$ python3 -q
>>> import numpy as np
>>> from numpy import linalg as LA
>>> np.set_printoptions(precision=3, suppress=True, linewidth=120, floatmode="fixed")
>>> tidy = lambda a: np.round(a, 3) + 0
>>> arr = 3 * np.eye(3) + np.eye(3, k=1)
>>> arr
array([[3.000, 1.000, 0.000],
       [0.000, 3.000, 1.000],
       [0.000, 0.000, 3.000]])
>>> rng = np.random.default_rng(21335)
>>> labels = rng.permutation(3)
>>> labels
array([1, 0, 2])
>>> other = arr[labels][:, labels]
>>> tidy(LA.det(other)), tidy(LA.det(arr[labels]))
(np.float64(27.0), np.float64(-27.0))
>>> other
array([[3.000, 0.000, 1.000],
       [1.000, 3.000, 0.000],
       [0.000, 0.000, 3.000]])
>>> tidy(np.sort(np.abs(LA.eigvals(other))))
array([3.000, 3.000, 3.000])
>>> Q = arr.astype(float).copy()
>>> for j in range(3):
...     Q[:, j] -= Q[:, :j] @ (Q[:, :j].T @ Q[:, j])
...     Q[:, j] /= LA.norm(Q[:, j])
... 
>>> Q.T @ arr
array([[3.000, 1.000, 0.000],
       [0.000, 3.000, 1.000],
       [0.000, 0.000, 3.000]])
>>> Q, r_ = LA.qr(arr)
>>> np.abs(np.diag(r_))
array([3.000, 3.000, 3.000])
>>> np.allclose(r_.T @ r_, arr.T @ arr)
True
>>> Q @ r_
array([[3.000, 1.000, 0.000],
       [0.000, 3.000, 1.000],
       [0.000, 0.000, 3.000]])
>>> abs(r_[0, 0]), tidy(LA.norm(arr[:, 0]))
(np.float64(3.0), np.float64(3.0))
>>> r_
array([[3.000, 1.000, 0.000],
       [0.000, 3.000, 1.000],
       [0.000, 0.000, 3.000]])
>>> x0 = np.array([3, 5, 0])
>>> a = np.maximum(arr @ x0, 0)
>>> arr * (a > 1e-9)[:, None]
array([[3.000, 1.000, 0.000],
       [0.000, 3.000, 1.000],
       [0.000, 0.000, 0.000]])
>>> np.maximum(arr @ (3 * x0), 0)
array([42.000, 45.000,  0.000])
>>> tidy(np.tanh(arr @ x0))
array([1.000, 1.000, 0.000])
>>> a
array([14.000, 15.000,  0.000])
>>> r0 = np.array([0, 5, 1, 2])
>>> g = np.array([3, 3, -1])
>>> M = np.outer(r0, g)
>>> M
array([[ 0,  0,  0],
       [15, 15, -5],
       [ 3,  3, -1],
       [ 6,  6, -2]])
>>> U, sv, Vh = LA.svd(M)
>>> evecs = Vh[:(sv > 1e-8).sum()]
>>> x0 = M[2] + 4 * M[0] + rng.integers(2) * np.eye(3)[2]
>>> x0
array([ 3.000,  3.000, -1.000])
>>> tidy(np.diag(evecs.T @ evecs))
array([0.474, 0.474, 0.053])
>>> LA.matrix_rank(np.vstack([M, x0]))
np.int64(1)
>>> tidy(LA.norm(x0 - evecs.T @ evecs @ x0))
np.float64(0.0)
>>> x0 = np.array([1, 3, 3])
>>> (M * x0).sum(axis=1)
array([ 0, 45,  9, 18])
>>> U, sv, Vh = LA.svd(M)
>>> tidy(sv)
array([23.875,  0.000,  0.000])
>>> other = U[:, :1] @ np.diag(sv[:1]) @ Vh[:1]
>>> LA.matrix_rank(other)
np.int64(1)
>>> tidy(LA.norm(M - other, 2)), tidy(sv[1])
(np.float64(0.0), np.float64(0.0))
>>> LA.matrix_rank(M, rtol=0.05)
np.int64(1)
>>> data = np.loadtxt("arr.csv", delimiter=",")
>>> data
array([[0.000, 0.000, 2.000],
       [0.000, 0.000, 0.000],
       [0.000, 0.000, 2.000],
       [4.000, 4.000, 4.000],
       [3.000, 3.000, 6.000],
       [0.000, 0.000, 0.000],
       [7.000, 6.000, 6.000],
       [0.000, 0.000, 2.000],
       [0.000, 0.000, 6.000],
       [0.000, 0.000, 2.000],
       [0.000, 0.000, 0.000],
       [0.000, 0.000, 0.000]])
>>> labels = data[:, 2] > np.median(data[:, 2])
>>> r0 = data[labels].mean(axis=0) - data[~labels].mean(axis=0)
>>> r0
array([3.500, 3.250, 4.500])
>>> C2 = np.cov(data, rowvar=False)
>>> tidy(C2)
array([[5.242, 4.712, 3.727],
       [4.712, 4.265, 3.409],
       [3.727, 3.409, 5.909]])
>>> tidy(np.polyfit(data[:, 0], data[:, 2], 1))
array([0.711, 1.671])
>>> C2.shape
(3, 3)
>>> np.argwhere(np.triu(np.abs(np.corrcoef(data.T)) > 0.8, 1))
array([[0, 1]])
>>> np.median(data, axis=0)
array([0.000, 0.000, 2.000])
>>> tidy(LA.eigvalsh(C2)[::-1])
array([13.059,  2.341,  0.016])
>>> np.argsort(-data.std(axis=0).round(6), kind="stable")
array([2, 0, 1])
>>> Ac = data - data.mean(axis=0)
>>> evecs = LA.svd(Ac)[2][:2]
>>> other = Ac - Ac @ evecs.T @ evecs
>>> tidy(LA.norm(other) / LA.norm(Ac))
np.float64(0.032)
>>> LA.norm(other, axis=1).round(6).argmax()
np.int64(3)
>>> tidy(np.cov(Ac @ evecs.T, rowvar=False))
array([[13.059,  0.000],
       [ 0.000,  2.341]])
>>> E = np.array([[1, 0, 0], [0, 1, 0], [0, 0, 0]])
>>> labels = rng.permutation(3)
>>> labels
array([2, 0, 1])
>>> other = E[labels][:, labels]
>>> tidy(LA.det(other)), tidy(LA.det(E[labels]))
(np.float64(0.0), np.float64(0.0))
>>> np.allclose(other, E)
False
>>> U, sv, Vh = LA.svd(E)
>>> evecs = Vh[:(sv > 1e-8).sum()]
>>> x0 = E[0] + 3 * E[1] + rng.integers(2) * np.eye(3)[2]
>>> x0
array([1.000, 3.000, 1.000])
>>> evecs.T @ evecs
array([[1.000, 0.000, 0.000],
       [0.000, 1.000, 0.000],
       [0.000, 0.000, 0.000]])
>>> LA.matrix_rank(np.vstack([E, x0]))
np.int64(3)
>>> tidy(LA.norm(x0 - evecs.T @ evecs @ x0))
np.float64(1.0)
>>> U, sv, Vh = LA.svd(E)
>>> np.argmax(sv[:-1] / (sv[1:] + 1e-6)) + 1
np.int64(2)
>>> sv
array([1.000, 1.000, 0.000])
>>> other = U[:, :2] @ np.diag(sv[:2]) @ Vh[:2]
>>> LA.matrix_rank(E, rtol=0.05)
np.int64(2)
>>> tidy(LA.norm(E - other) / LA.norm(E))
np.float64(0.0)
>>> np.abs(E - other).max()
np.float64(0.0)
>>> LA.matrix_rank(other)
np.int64(2)
>>> m1 = np.array([[1.2, 1.2, 0.6],
...     [-0.6, -0.3, 0.9],
...     [-0.2, 0.8, -0.5],
...     [-1.1, -0.4, 0.3],
...     [0.8, 1.7, 0.8],
...     [1.2, 0.6, -0.8],
...     [0.3, -0.2, 1.4],
...     [0.6, 1.3, -0.6],
...     [-0.6, 0.8, -0.4],
...     [-0.3, 0.6, -0.1],
...     [-0.8, -0.6, 0.1],
...     [-0.4, -0.6, -0.1],
...     [-1.0, -0.6, -0.6],
...     [0.3, 0.6, 3.0],
...     [0.6, 1.5, 2.3],
...     [-1.0, -1.2, -0.1],
...     [0.3, 0.8, 1.1],
...     [-1.2, -0.2, -0.6],
...     [-1.9, -1.8, -2.3],
...     [0.7, 1.1, 0.0],
...     [1.4, 1.2, 0.2],
...     [-0.5, 0.1, -0.8],
...     [-0.7, 0.3, 0.9]])
>>> m1[:, 2] = -1 * m1[:, 0] + 0.1 * rng.normal(size=23)
>>> tidy(m1)
array([[ 1.200,  1.200, -1.208],
       [-0.600, -0.300,  0.661],
       [-0.200,  0.800,  0.109],
       [-1.100, -0.400,  1.101],
       [ 0.800,  1.700, -0.742],
       [ 1.200,  0.600, -1.058],
       [ 0.300, -0.200, -0.402],
       [ 0.600,  1.300, -0.601],
       [-0.600,  0.800,  0.604],
       [-0.300,  0.600,  0.335],
       [-0.800, -0.600,  0.954],
       [-0.400, -0.600,  0.499],
       [-1.000, -0.600,  1.234],
       [ 0.300,  0.600, -0.193],
       [ 0.600,  1.500, -0.468],
       [-1.000, -1.200,  0.949],
       [ 0.300,  0.800, -0.361],
       [-1.200, -0.200,  1.092],
       [-1.900, -1.800,  1.803],
       [ 0.700,  1.100, -0.734],
       [ 1.400,  1.200, -1.381],
       [-0.500,  0.100,  0.487],
       [-0.700,  0.300,  0.757]])
>>> x0 = np.array([2, 0, -3])
>>> (m1 @ x0).argmax()
np.int64(20)
>>> LA.norm(m1 @ x0) <= LA.norm(m1, 2) * LA.norm(x0) + 1e-9
np.True_
>>> np.sign((m1 @ x0).round(6))
array([ 1.000, -1.000, -1.000, -1.000,  1.000,  1.000,  1.000,  1.000, -1.000, -1.000, -1.000, -1.000, -1.000,  1.000,
        1.000, -1.000,  1.000, -1.000, -1.000,  1.000,  1.000, -1.000, -1.000])
>>> np.abs(np.diag(LA.qr(M)[1])) > 1e-9
array([ True, False, False])
>>> LA.lstsq(M[:-1].T, M[-1])[2]
np.int32(1)
>>> np.allclose(M[:-1].T @ LA.lstsq(M[:-1].T, M[-1])[0], M[-1])
True
>>> tidy(np.trace(LA.pinv(M) @ M))
np.float64(1.0)
>>> Ac = m1 - m1.mean(axis=0)
>>> U, sv, Vh = LA.svd(Ac, full_matrices=False)
>>> np.abs(U[:, 0]).argmax()
np.int64(18)
>>> tidy(Ac.mean(axis=0))
array([0.000, 0.000, 0.000])
>>> rk = LA.matrix_rank(E)
>>> rk
np.int64(2)
>>> N = LA.svd(E)[2][rk:].T
>>> E @ N
array([[0.000],
       [0.000],
       [0.000]])
>>> np.allclose(E @ N, 0)
True
>>> [int(LA.matrix_rank(np.delete(E, i, axis=0))) for i in range(3)]
[1, 1, 2]
>>> LA.matrix_rank(E.T @ E), LA.matrix_rank(E @ E.T)
(np.int64(2), np.int64(2))
>>> N.shape
(3, 1)
>>> N @ N.T
array([[0.000, 0.000, 0.000],
       [0.000, 0.000, 0.000],
       [0.000, 0.000, 1.000]])
>>> other = np.c_[m1[:, :1] @ np.array([[7]]), np.array([5, 2, 5, 1, 1, 9, 4, 8, 8, 9, 0, 7, 0, 8, 2, 4, 9, 2, 7, 8, 3, 0, 4])]
>>> tidy(other)
array([[  8.400,   5.000],
       [ -4.200,   2.000],
       [ -1.400,   5.000],
       [ -7.700,   1.000],
       [  5.600,   1.000],
       [  8.400,   9.000],
       [  2.100,   4.000],
       [  4.200,   8.000],
       [ -4.200,   8.000],
       [ -2.100,   9.000],
       [ -5.600,   0.000],
       [ -2.800,   7.000],
       [ -7.000,   0.000],
       [  2.100,   8.000],
       [  4.200,   2.000],
       [ -7.000,   4.000],
       [  2.100,   9.000],
       [ -8.400,   2.000],
       [-13.300,   7.000],
       [  4.900,   8.000],
       [  9.800,   3.000],
       [ -3.500,   0.000],
       [ -4.900,   4.000]])
>>> tidy(LA.lstsq(m1, other[:, 0])[0])
array([7.000, 0.000, 0.000])
>>> LA.matrix_rank(other)
np.int64(2)
>>> tidy(LA.norm(other - m1 @ LA.lstsq(m1, other)[0], axis=0))
array([ 0.000, 23.142])
>>> feats = np.load("sample8.npy")
>>> feats
array([[1.000, 0.700, 0.490, 0.343],
       [0.700, 1.000, 0.700, 0.490],
       [0.490, 0.700, 1.000, 0.700],
       [0.343, 0.490, 0.700, 1.000]])
>>> # symmetric
>>> other = LA.inv(feats)
>>> tidy(LA.det(feats) * LA.det(other))
np.float64(1.0)
>>> np.allclose(other, feats.T)
False
>>> (np.abs(other) > 1e-9).astype(int)
array([[1, 1, 0, 0],
       [1, 1, 1, 0],
       [0, 1, 1, 1],
       [0, 0, 1, 1]])
>>> tidy(LA.inv(other))
array([[1.000, 0.700, 0.490, 0.343],
       [0.700, 1.000, 0.700, 0.490],
       [0.490, 0.700, 1.000, 0.700],
       [0.343, 0.490, 0.700, 1.000]])
>>> tidy(feats @ other)
array([[1.000, 0.000, 0.000, 0.000],
       [0.000, 1.000, 0.000, 0.000],
       [0.000, 0.000, 1.000, 0.000],
       [0.000, 0.000, 0.000, 1.000]])
>>> tidy(LA.cond(feats))
np.float64(13.43)
>>> tidy(other)
array([[ 1.961, -1.373,  0.000,  0.000],
       [-1.373,  2.922, -1.373,  0.000],
       [ 0.000, -1.373,  2.922, -1.373],
       [ 0.000,  0.000, -1.373,  1.961]])
>>> W0 = np.load("a.npy")
>>> W0
array([[-0.876, -0.080, -0.235],
       [-0.988, -0.149, -0.422],
       [ 0.168,  0.010,  0.030],
       [-0.691, -0.050, -0.149],
       [-0.327, -0.020, -0.060],
       [ 0.691,  0.050,  0.149],
       [-0.991, -0.159, -0.446],
       [ 0.000,  0.000,  0.000],
       [-0.168, -0.010, -0.030],
       [-0.876, -0.080, -0.235],
       [ 0.954,  0.110,  0.319],
       [-0.954, -0.110, -0.319],
       [-0.770, -0.060, -0.178],
       [ 0.327,  0.020,  0.060],
       [-0.770, -0.060, -0.178],
       [ 0.991,  0.159,  0.446],
       [-0.592, -0.040, -0.119],
       [ 0.327,  0.020,  0.060],
       [-0.592, -0.040, -0.119],
       [-0.470, -0.030, -0.090],
       [-0.831, -0.070, -0.207],
       [ 0.935,  0.100,  0.291],
       [ 0.996,  0.178,  0.493],
       [-0.691, -0.050, -0.149]])
>>> Ac = W0 - W0.mean(axis=0)
>>> evecs = LA.svd(Ac)[2][:2]
>>> other = Ac - Ac @ evecs.T @ evecs
>>> tidy(LA.norm(other) / LA.norm(Ac))
np.float64(0.001)
>>> tidy((Ac @ evecs.T).std(axis=0))
array([0.739, 0.069])
>>> LA.norm(other, axis=1).round(6).argmax()
np.int64(22)
>>> tidy(other.std(axis=0))
array([0.000, 0.001, 0.000])
>>> tidy(np.diag(evecs.T @ evecs))
array([1.000, 0.124, 0.876])
